$ ipython --no-banner

In [1]: import numpy as np

In [2]: np.set_printoptions(precision=3, suppress=True, linewidth=100)

In [3]: O, _ = np.linalg.qr(np.array([[-0.3, -1.1, 0.4], [-1.1, -0.2, 1.1], [-0.1, -0.4, -2.4]]))

In [4]: evals = np.array([2, 2, 1])

In [5]: W0 = O @ np.diag(evals) @ O.T

In [6]: W0
Out[6]: 
array([[ 1.882,  0.003,  0.322],
       [ 0.003,  2.   , -0.008],
       [ 0.322, -0.008,  1.118]])

In [7]: def softmax(z):
   ...:     e = np.exp(z - z.max(axis=-1, keepdims=True))
   ...:     return e / e.sum(axis=-1, keepdims=True)
   ...: 

In [8]: softmax(W0[2])
Out[8]: array([0.254, 0.183, 0.563])

In [9]: np.round(softmax(10 * W0[2]), 3) + 0
Out[9]: array([0., 0., 1.])

In [10]: scores = W0 @ W0.T / np.sqrt(3)

In [11]: softmax(scores)[2] @ W0
Out[11]: array([0.812, 0.399, 0.609])

In [12]: print(softmax(scores))
[[0.749 0.092 0.159]
 [0.083 0.835 0.082]
 [0.355 0.201 0.444]]

In [13]: softmax(scores + np.triu(np.full(scores.shape, -np.inf), 1))
Out[13]: 
array([[1.   , 0.   , 0.   ],
       [0.091, 0.909, 0.   ],
       [0.355, 0.201, 0.444]])

In [14]: evals, V = np.linalg.eigh(W0)

In [15]: np.round(V.T @ W0 @ V, 3) + 0
Out[15]: 
array([[1., 0., 0.],
       [0., 2., 0.],
       [0., 0., 2.]])

In [16]: np.unique(evals.round(6) + 0, return_counts=True)[1]
Out[16]: array([1, 2])

In [17]: evals
Out[17]: array([1., 2., 2.])

In [18]: V @ np.diag(evals) @ V.T
Out[18]: 
array([[ 1.882,  0.003,  0.322],
       [ 0.003,  2.   , -0.008],
       [ 0.322, -0.008,  1.118]])

In [19]: evals.sum(), np.round(np.trace(W0), 3)
Out[19]: (np.float64(5.0), np.float64(5.0))

In [20]: np.linalg.eigvalsh(W0 + 4 * np.eye(3))
Out[20]: array([5., 6., 6.])

In [21]: np.linalg.svd(W0, compute_uv=False)
Out[21]: array([2., 2., 1.])

In [22]: print(np.round(V.T @ V, 3) + 0)
[[1. 0. 0.]
 [0. 1. 0.]
 [0. 0. 1.]]

In [23]: arr = np.load("out4.npy")

In [24]: arr
Out[24]: 
array([[0, 1, 0],
       [0, 0, 1],
       [1, 0, 0]])

In [25]: O, V = np.linalg.qr(arr[:, :2])[0], np.linalg.qr(arr[:, 2:])[0]

In [26]: sigma = np.linalg.svd(O.T @ V, compute_uv=False)

In [27]: np.degrees(np.arccos(sigma.clip(0, 1)))
Out[27]: array([90.])

In [28]: print(np.round(np.linalg.norm(O @ O.T - V @ V.T, 2), 3))
1.0

In [29]: O, r_ = np.linalg.qr(arr)

In [30]: np.abs(np.diag(r_))
Out[30]: array([1., 1., 1.])

In [31]: np.trace(O @ O.T)
Out[31]: np.float64(3.0)

In [32]: O
Out[32]: 
array([[ 0., -1.,  0.],
       [-0.,  0.,  1.],
       [-1.,  0.,  0.]])

In [33]: O.T @ O
Out[33]: 
array([[1., 0., 0.],
       [0., 1., 0.],
       [0., 0., 1.]])

In [34]: print(O @ r_)
[[0. 1. 0.]
 [0. 0. 1.]
 [1. 0. 0.]]

In [35]: r_
Out[35]: 
array([[-1.,  0.,  0.],
       [ 0., -1.,  0.],
       [ 0.,  0.,  1.]])
